>>> import numpy as np
>>> import numpy.linalg as la
>>> np.set_printoptions(precision=2, suppress=True, linewidth=120)
>>> tidy = lambda a: np.round(a, 2) + 0
>>> X = np.array([[9.0, 2.0, 4.0], [2.0, 6.0, 2.0], [4.0, 2.0, 9.0]])
>>> # symmetric, so the eigenvalues are real
>>> tidy(la.det(X.T))
np.float64(350.0)
>>> tidy(la.eigvals(X).sum().real)
np.float64(24.0)
>>> print(tidy(la.eigvals(X)))
[ 5. 14.  5.]
>>> tidy(la.det(X[::-1]))
np.float64(-350.0)
>>> evals, evecs = la.eigh(X)
>>> vec = np.array([0, 3, 1])
>>> tidy(evecs * np.sqrt(evals) @ evecs.T)
array([[2.91, 0.33, 0.67],
       [0.33, 2.4 , 0.33],
       [0.67, 0.33, 2.91]])
>>> print((np.sign(evecs[:, -1].round(6)) == np.sign(evecs[0, -1].round(6))).astype(int))
[1 1 1]
>>> tidy(evecs * np.maximum(evals, 0) @ evecs.T)
array([[9., 2., 4.],
       [2., 6., 2.],
       [4., 2., 9.]])
>>> W1 = np.array([[2, 3, 0, 3, 0], [1, 1, 0, 3, 2], [1, 0, 1, 3, 3]])
>>> c = np.array([3, 0, -3, -1, 5])
>>> hid = np.maximum(X @ W1 + c, 0)
>>> print(tidy((hid > 0).mean(axis=0)))
[1.   1.   0.67 1.   1.  ]
>>> hid
array([[27., 29.,  1., 44., 21.],
       [15., 12.,  0., 29., 23.],
       [22., 14.,  6., 44., 36.]])
>>> W2 = np.array([[-1, -1], [1, -1], [0, 0], [2, 0], [5, 5]])
>>> print((hid @ W2).round(6).argmax(axis=1))
[0 0 0]
>>> evals, evecs = la.eig(X)
>>> print(tidy(np.sort(la.eigvals(la.inv(X)))))
[0.07 0.2  0.2 ]
>>> tidy(evals)
array([ 5., 14.,  5.])
>>> out = X / np.sqrt((X ** 2).mean(axis=1, keepdims=True))
>>> tidy(la.norm(out, axis=1))
array([1.73, 1.73, 1.73])
>>> la.matrix_rank(out) == la.matrix_rank(X)
np.True_
>>> M = np.loadtxt("a.csv", delimiter=",")
>>> M
array([[ 0.06, -3.48,  0.67],
       [ 0.17,  5.03, -0.06],
       [ 0.02, 13.96, -1.18],
       [ 0.06, -1.38,  0.56],
       [ 0.13,  1.37,  0.52],
       [ 0.  ,  6.44, -0.7 ],
       [-0.11, -3.97, -1.  ],
       [ 0.33,  0.68,  0.56],
       [-0.46, 10.38, -0.11],
       [-0.06,  2.1 ,  1.25],
       [-0.12,  0.28, -0.01],
       [-0.17, -0.52,  0.55],
       [ 0.08,  4.67, -0.12],
       [-0.47, -2.89, -0.35],
       [-0.25, -4.1 , -0.91],
       [-0.11, -2.  , -0.74],
       [-0.21, -3.96,  0.11],
       [ 0.45, -3.6 , -1.21],
       [-0.02,  6.28,  1.6 ],
       [ 0.21, -3.36,  0.98],
       [-0.35,  0.58, -0.3 ],
       [ 0.09, -4.22,  0.17]])
>>> # column 1 dominates
>>> O, R = la.qr(M)
>>> O.shape, R.shape
((22, 3), (3, 3))
>>> print(tidy(O @ R))
[[ 0.06 -3.48  0.67]
 [ 0.17  5.03 -0.06]
 [ 0.02 13.96 -1.18]
 [ 0.06 -1.38  0.56]
 [ 0.13  1.37  0.52]
 [ 0.    6.44 -0.7 ]
 [-0.11 -3.97 -1.  ]
 [ 0.33  0.68  0.56]
 [-0.46 10.38 -0.11]
 [-0.06  2.1   1.25]
 [-0.12  0.28 -0.01]
 [-0.17 -0.52  0.55]
 [ 0.08  4.67 -0.12]
 [-0.47 -2.89 -0.35]
 [-0.25 -4.1  -0.91]
 [-0.11 -2.   -0.74]
 [-0.21 -3.96  0.11]
 [ 0.45 -3.6  -1.21]
 [-0.02  6.28  1.6 ]
 [ 0.21 -3.36  0.98]
 [-0.35  0.58 -0.3 ]
 [ 0.09 -4.22  0.17]]
>>> tidy(R)
array([[ -1.08,   2.22,  -0.44],
       [  0.  , -23.45,   0.07],
       [  0.  ,   0.  ,   3.54]])
